% ipython --no-banner

In [1]: import numpy as np

In [2]: np.set_printoptions(suppress=True, linewidth=120)

In [3]: X = np.load("test4.npy")

In [4]: X
Out[4]: 
array([[ 7,  5,  7,  6,  7,  4,  6],
       [ 1, -1,  1,  0,  1, -2,  0],
       [ 5,  3,  5,  4,  5,  2,  4],
       [ 3,  1,  3,  2,  3,  0,  2],
       [ 7,  5,  7,  6,  7,  4,  6],
       [ 2,  0,  2,  1,  2, -1,  1],
       [ 6,  4,  6,  5,  6,  3,  5],
       [ 5,  3,  5,  4,  5,  2,  4],
       [-1, -3, -1, -2, -1, -4, -2]])

In [5]: U, sigma, VT = np.linalg.svd(X)

In [6]: np.argmax(sigma[:-1] / (sigma[1:] + 1e-6)) + 1
Out[6]: np.int64(2)

In [7]: B = U[:, :2] @ np.diag(sigma[:2]) @ VT[:2]

In [8]: np.round(np.abs(X - B).max(), 1)
Out[8]: np.float64(0.0)

In [9]: print(np.round(np.linalg.norm(X - B, 2), 1), round(sigma[2], 1))
0.0 0.0

In [10]: B.round(1) + 0
Out[10]: 
array([[ 7.,  5.,  7.,  6.,  7.,  4.,  6.],
       [ 1., -1.,  1.,  0.,  1., -2.,  0.],
       [ 5.,  3.,  5.,  4.,  5.,  2.,  4.],
       [ 3.,  1.,  3.,  2.,  3.,  0.,  2.],
       [ 7.,  5.,  7.,  6.,  7.,  4.,  6.],
       [ 2.,  0.,  2.,  1.,  2., -1.,  1.],
       [ 6.,  4.,  6.,  5.,  6.,  3.,  5.],
       [ 5.,  3.,  5.,  4.,  5.,  2.,  4.],
       [-1., -3., -1., -2., -1., -4., -2.]])

In [11]: print(np.linalg.matrix_rank(B))
2

In [12]: feats = np.load("mat.npy")

In [13]: feats
Out[13]: 
array([[  7.7,  -6.9,  -9. ],
       [  0.8,  -0.2, -17.1],
       [  8.8, -12. ,  -5.6],
       [ 11.9,  -8.8,   4.8],
       [  4.1,   0.4, -20.2],
       [-16.1,  12.2,   1.6],
       [ -2.6,  -1.9,   0.1],
       [ -9.5, -19.3,  -7.3],
       [  0.4,   2.4,   9.4],
       [  6.4,  -2.5,  -0.4],
       [  2.6,   7.3,  20.8],
       [ -4.8, -13.4,   7. ],
       [  4. ,  -6.7,  -6.4],
       [ 14.9,   3.2,  -4.5],
       [  0. ,   4.4,  14.3],
       [ -3. ,  10.8, -12.9],
       [  3.8,   0.7,  -3.8],
       [  1.5,  12.5,   2.4],
       [ -2.9,  18.1,  11.2],
       [ 21.4,  -0.1,  -0.5],
       [-10.7,  -5.5,   4.7],
       [ 10.9,  -5.7,  -1.3],
       [ -8.9, -12.7,   1.3],
       [  8.6, -10.2,   6.6],
       [  8. ,   6.5,  -5.4],
       [-12.8,   7.3,   9.2],
       [ 19.5,  -1.2,   1. ],
       [-16.4,  -6.2,   9.1],
       [ -4.4,  13.7,   7.3]])

In [14]: cent = feats[[10, 26]].astype(float)

In [15]: for _ in range(5):
    ...:     lab = np.linalg.norm(feats[:, None] - cent, axis=-1).argmin(axis=1)
    ...:     cent = np.array([feats[lab == j].mean(axis=0) for j in range(2)])
    ...: 

In [16]: print(lab)
[1 1 1 1 1 0 0 1 0 1 0 0 1 1 0 1 1 0 0 1 0 1 0 1 1 0 1 0 0]

In [17]: np.bincount(lab)
Out[17]: array([13, 16])

In [18]: print(np.round(cent[1] - cent[0], 1))
[ 13.2  -6.2 -12.7]
